$ python3 -q
>>> import numpy as np
>>> import numpy.linalg as la
>>> np.set_printoptions(precision=2, suppress=True, linewidth=140)
>>> M = np.load("x.npy")
>>> M
array([[-1.,  4.,  0.,  0.,  0.,  0.,  0.,  0.,  0.],
       [ 4., -1.,  4.,  0.,  0.,  0.,  0.,  0.,  0.],
       [ 0.,  4.,  0.,  4.,  0.,  0.,  0.,  0.,  0.],
       [ 0.,  0.,  4., -2.,  4.,  0.,  0.,  0.,  0.],
       [ 0.,  0.,  0.,  4.,  2.,  4.,  0.,  0.,  0.],
       [ 0.,  0.,  0.,  0.,  4.,  2.,  4.,  0.,  0.],
       [ 0.,  0.,  0.,  0.,  0.,  4.,  0.,  4.,  0.],
       [ 0.,  0.,  0.,  0.,  0.,  0.,  4., -2.,  4.],
       [ 0.,  0.,  0.,  0.,  0.,  0.,  0.,  4., -2.]])
>>> # symmetric, so the eigenvalues are real
>>> np.all(la.eigvalsh(M) > 0)
np.False_
>>> print(round(la.eigvalsh(M).min(), 2))
-7.96
>>> feats = np.loadtxt("out15.csv", delimiter=",")
>>> print(feats)
[[ 0.  1.  0.  0.  0.  0.  0.  2.  3.]
 [ 3.  0.  3.  0.  0.  0.  0.  0.  0.]
 [ 0.  0.  0.  0.  0.  0.  0.  0.  1.]
 [ 0.  0.  0.  3.  0.  6.  0.  0.  0.]
 [ 6.  0.  7.  0.  0.  2.  0.  0.  0.]
 [ 0.  0.  0.  1.  0.  0.  0.  0.  1.]
 [ 2.  0.  1.  0.  0.  2.  0.  0.  0.]
 [ 2.  0.  2.  0.  0.  0.  0.  0.  0.]
 [ 2.  4.  5.  0.  6.  0.  0.  5.  6.]
 [ 6.  0.  7.  0.  0.  2.  0.  0.  0.]
 [ 5.  0.  7.  0.  0.  0.  0.  0.  1.]
 [ 2.  4.  5.  0.  6.  0.  0.  5.  6.]
 [ 5.  0.  5.  0.  0.  4.  0.  0.  0.]
 [ 1.  0.  0.  1.  0.  4.  0.  0.  0.]
 [ 2.  0.  1.  0.  0.  2.  0.  0.  0.]
 [ 0.  0.  0.  1.  0.  0.  0.  0.  1.]
 [ 8.  0. 11.  0.  0.  0.  0.  0.  0.]
 [ 2.  0.  1.  0.  0.  2.  0.  0.  0.]
 [ 0.  0.  0.  1.  0.  0.  0.  0.  0.]
 [ 6.  0.  9.  0.  2.  0.  0.  1.  2.]
 [ 0.  0.  0.  0.  0.  0.  0.  0.  1.]
 [ 1.  0.  0.  1.  0.  4.  0.  0.  0.]
 [ 0.  0.  0.  1.  0.  0.  0.  0.  0.]
 [ 2.  0.  2.  0.  0.  0.  0.  0.  0.]
 [ 2.  0.  0.  3.  0. 10.  0.  0.  0.]
 [ 2.  2.  4.  0.  3.  0.  0.  3.  4.]
 [ 0.  2.  1.  0.  2.  0.  0.  3.  4.]
 [ 6.  0.  8.  0.  0.  0.  0.  0.  0.]
 [ 2.  0.  3.  0.  0.  0.  0.  1.  2.]
 [ 4.  0.  6.  0.  1.  0.  0.  1.  2.]
 [ 0.  0.  0.  1.  0.  0.  0.  0.  0.]
 [ 2.  4.  5.  0.  6.  0.  0.  5.  6.]
 [ 6.  0.  8.  0.  0.  0.  0.  0.  0.]
 [ 0.  0.  0.  3.  0.  4.  0.  0.  0.]
 [ 1.  0.  0.  0.  0.  0.  0.  0.  0.]
 [ 0.  0.  0.  0.  0.  0.  0.  1.  2.]]
>>> # rows 4 and 9 are equal
>>> U, sigma, vt = la.svd(feats)
>>> sigma.round(2) + 0
array([33.38, 18.95, 15.09,  3.78,  3.54,  1.65,  1.46,  0.74,  0.  ])
>>> print(np.argmax(sigma[:-1] / (sigma[1:] + 1e-6)) + 1)
8
>>> B = U[:, :8] @ np.diag(sigma[:8]) @ vt[:8]
>>> round(la.norm(feats - B, 2), 2), round(float(sigma[8]), 2)
(np.float64(0.0), 0.0)
